$ ipython --no-banner

In [1]: import numpy as np

In [2]: import numpy.linalg as la

In [3]: np.set_printoptions(precision=3, suppress=True, linewidth=140, legacy="1.25")

In [4]: def rd(a):
   ...:     return np.round(a, 3) + 0
   ...: 

In [5]: F = np.loadtxt("block5.csv", delimiter=",")

In [6]: rd(F)
Out[6]: 
array([[ 1.   ,  0.   ,  0.   ,  0.   ,  0.   ,  0.   ],
       [ 0.   ,  1.   ,  0.   ,  0.   ,  0.   ,  0.   ],
       [ 0.   ,  0.   ,  1.   ,  0.   ,  0.   ,  0.   ],
       [ 0.   ,  0.   ,  0.   ,  1.   ,  0.   ,  0.   ],
       [ 0.   ,  0.   ,  0.   ,  0.   ,  0.5  ,  0.866],
       [ 0.   ,  0.   ,  0.   ,  0.   , -0.866,  0.5  ]])

In [7]: # orthonormal columns

In [8]: vec = np.array([0, -3, -2, 3, -3, -1])

In [9]: rd(np.sort(np.abs(np.degrees(np.angle(la.eigvals(F))))))
Out[9]: array([ 0.,  0.,  0.,  0., 60., 60.])

In [10]: rd(la.inv(F))
Out[10]: 
array([[ 1.   ,  0.   ,  0.   ,  0.   ,  0.   ,  0.   ],
       [ 0.   ,  1.   ,  0.   ,  0.   ,  0.   ,  0.   ],
       [ 0.   ,  0.   ,  1.   ,  0.   ,  0.   ,  0.   ],
       [ 0.   ,  0.   ,  0.   ,  1.   ,  0.   ,  0.   ],
       [ 0.   ,  0.   ,  0.   ,  0.   ,  0.5  , -0.866],
       [ 0.   ,  0.   ,  0.   ,  0.   ,  0.866,  0.5  ]])

In [11]: [p for p in range(1, 25) if np.allclose(la.matrix_power(F, p), np.eye(6))]
Out[11]: [6, 12, 18, 24]

In [12]: rd(F.T @ (F @ vec))
Out[12]: array([ 0., -3., -2.,  3., -3., -1.])

In [13]: rd(la.norm(vec)), rd(la.norm(F @ vec))
Out[13]: (5.657, 5.657)

In [14]: rng = np.random.default_rng(439)

In [15]: z = rng.permutation(6)

In [16]: z
Out[16]: array([0, 4, 1, 2, 5, 3])

In [17]: B = F[z][:, z]

In [18]: rd(B)
Out[18]: 
array([[ 1.   ,  0.   ,  0.   ,  0.   ,  0.   ,  0.   ],
       [ 0.   ,  0.5  ,  0.   ,  0.   ,  0.866,  0.   ],
       [ 0.   ,  0.   ,  1.   ,  0.   ,  0.   ,  0.   ],
       [ 0.   ,  0.   ,  0.   ,  1.   ,  0.   ,  0.   ],
       [ 0.   , -0.866,  0.   ,  0.   ,  0.5  ,  0.   ],
       [ 0.   ,  0.   ,  0.   ,  0.   ,  0.   ,  1.   ]])

In [19]: np.allclose(B, F)
Out[19]: False

In [20]: rd(la.svd(B, compute_uv=False))
Out[20]: array([1., 1., 1., 1., 1., 1.])

In [21]: rd(la.norm(B))
Out[21]: 2.449

In [22]: rd(B.sum(axis=1))
Out[22]: array([ 1.   ,  1.366,  1.   ,  1.   , -0.366,  1.   ])

In [23]: rd(np.diff(B, axis=0))
Out[23]: 
array([[-1.   ,  0.5  ,  0.   ,  0.   ,  0.866,  0.   ],
       [ 0.   , -0.5  ,  1.   ,  0.   , -0.866,  0.   ],
       [ 0.   ,  0.   , -1.   ,  1.   ,  0.   ,  0.   ],
       [ 0.   , -0.866,  0.   , -1.   ,  0.5  ,  0.   ],
       [ 0.   ,  0.866,  0.   ,  0.   , -0.5  ,  1.   ]])

In [24]: rd(B.sum(axis=0))
Out[24]: array([ 1.   , -0.366,  1.   ,  1.   ,  1.366,  1.   ])

In [25]: la.matrix_rank(B)
Out[25]: 6

In [26]: B.shape
Out[26]: (6, 6)

In [27]: rd(np.abs(la.eigvals(F)).max())
Out[27]: 1.0

In [28]: np.allclose(F @ F.T, F.T @ F)
Out[28]: True

In [29]: rd(la.det(F))
Out[29]: 1.0

In [30]: Uu, sv, Vh = la.svd(F, full_matrices=False)

In [31]: sv
Out[31]: array([1., 1., 1., 1., 1., 1.])

In [32]: rd(np.sqrt((sv ** 2).sum())), rd(la.norm(F))
Out[32]: (2.449, 2.449)

In [33]: np.allclose(Uu * sv @ Vh, F)
Out[33]: True

In [34]: Vh @ Vh.T
Out[34]: 
array([[1., 0., 0., 0., 0., 0.],
       [0., 1., 0., 0., 0., 0.],
       [0., 0., 1., 0., 0., 0.],
       [0., 0., 0., 1., 0., 0.],
       [0., 0., 0., 0., 1., 0.],
       [0., 0., 0., 0., 0., 1.]])

In [35]: X = np.loadtxt("test5.csv", delimiter=",")

In [36]: X
Out[36]: 
array([[0., 0., 0., 0., 0., 0., 6.],
       [0., 0., 8., 0., 0., 0., 0.],
       [0., 7., 0., 0., 0., 0., 0.],
       [0., 0., 0., 9., 0., 0., 0.],
       [0., 0., 0., 0., 9., 0., 0.],
       [0., 0., 0., 0., 0., 8., 0.],
       [1., 0., 0., 0., 0., 0., 0.]])

In [37]: def softmax(z):
    ...:     e = np.exp(z - z.max(axis=-1, keepdims=True))
    ...:     return e / e.sum(axis=-1, keepdims=True)
    ...: 

In [38]: rd(softmax(X).sum(axis=1))
Out[38]: array([1., 1., 1., 1., 1., 1., 1.])

In [39]: rd(softmax(X[6]))
Out[39]: array([0.312, 0.115, 0.115, 0.115, 0.115, 0.115, 0.115])

In [40]: att = X @ X.T / np.sqrt(7)

In [41]: rd(softmax(att)[6] @ X)
Out[41]: array([0.196, 0.938, 1.072, 1.207, 1.207, 1.072, 0.804])

In [42]: w1 = np.array([[8, -1, 2],
    ...:     [9, -1, -7],
    ...:     [-4, 8, -3],
    ...:     [-9, -5, 3],
    ...:     [-2, -2, 4],
    ...:     [7, 3, 0],
    ...:     [1, -1, 6]])

In [43]: beta = np.array([-2, -2, -2])

In [44]: H = np.maximum(X @ w1 + beta, 0)

In [45]: rd((H > 0).mean(axis=0))
Out[45]: array([0.571, 0.286, 0.429])

In [46]: (H > 0).astype(int)
Out[46]: 
array([[1, 0, 1],
       [0, 1, 0],
       [1, 0, 0],
       [0, 0, 1],
       [0, 0, 1],
       [1, 1, 0],
       [1, 0, 0]])

In [47]: la.matrix_rank(H)
Out[47]: 3

In [48]: H
Out[48]: 
array([[ 4.,  0., 34.],
       [ 0., 62.,  0.],
       [61.,  0.,  0.],
       [ 0.,  0., 25.],
       [ 0.,  0., 34.],
       [54., 22.,  0.],
       [ 6.,  0.,  0.]])

In [49]: W2 = np.array([[0, 5, 2], [2, 3, 0], [2, 7, 9]])

In [50]: (H @ W2).round(6).argmax(axis=1)
Out[50]: array([2, 1, 1, 2, 2, 1, 1])

In [51]: X[:, 6] @ X[:, 1]
Out[51]: 0.0

In [52]: X.T @ X
Out[52]: 
array([[ 1.,  0.,  0.,  0.,  0.,  0.,  0.],
       [ 0., 49.,  0.,  0.,  0.,  0.,  0.],
       [ 0.,  0., 64.,  0.,  0.,  0.,  0.],
       [ 0.,  0.,  0., 81.,  0.,  0.,  0.],
       [ 0.,  0.,  0.,  0., 81.,  0.,  0.],
       [ 0.,  0.,  0.,  0.,  0., 64.,  0.],
       [ 0.,  0.,  0.,  0.,  0.,  0., 36.]])

In [53]: rd(la.norm(X, axis=0))
Out[53]: array([1., 7., 8., 9., 9., 8., 6.])

In [54]: rd(la.pinv(X))
Out[54]: 
array([[0.   , 0.   , 0.   , 0.   , 0.   , 0.   , 1.   ],
       [0.   , 0.   , 0.143, 0.   , 0.   , 0.   , 0.   ],
       [0.   , 0.125, 0.   , 0.   , 0.   , 0.   , 0.   ],
       [0.   , 0.   , 0.   , 0.111, 0.   , 0.   , 0.   ],
       [0.   , 0.   , 0.   , 0.   , 0.111, 0.   , 0.   ],
       [0.   , 0.   , 0.   , 0.   , 0.   , 0.125, 0.   ],
       [0.167, 0.   , 0.   , 0.   , 0.   , 0.   , 0.   ]])
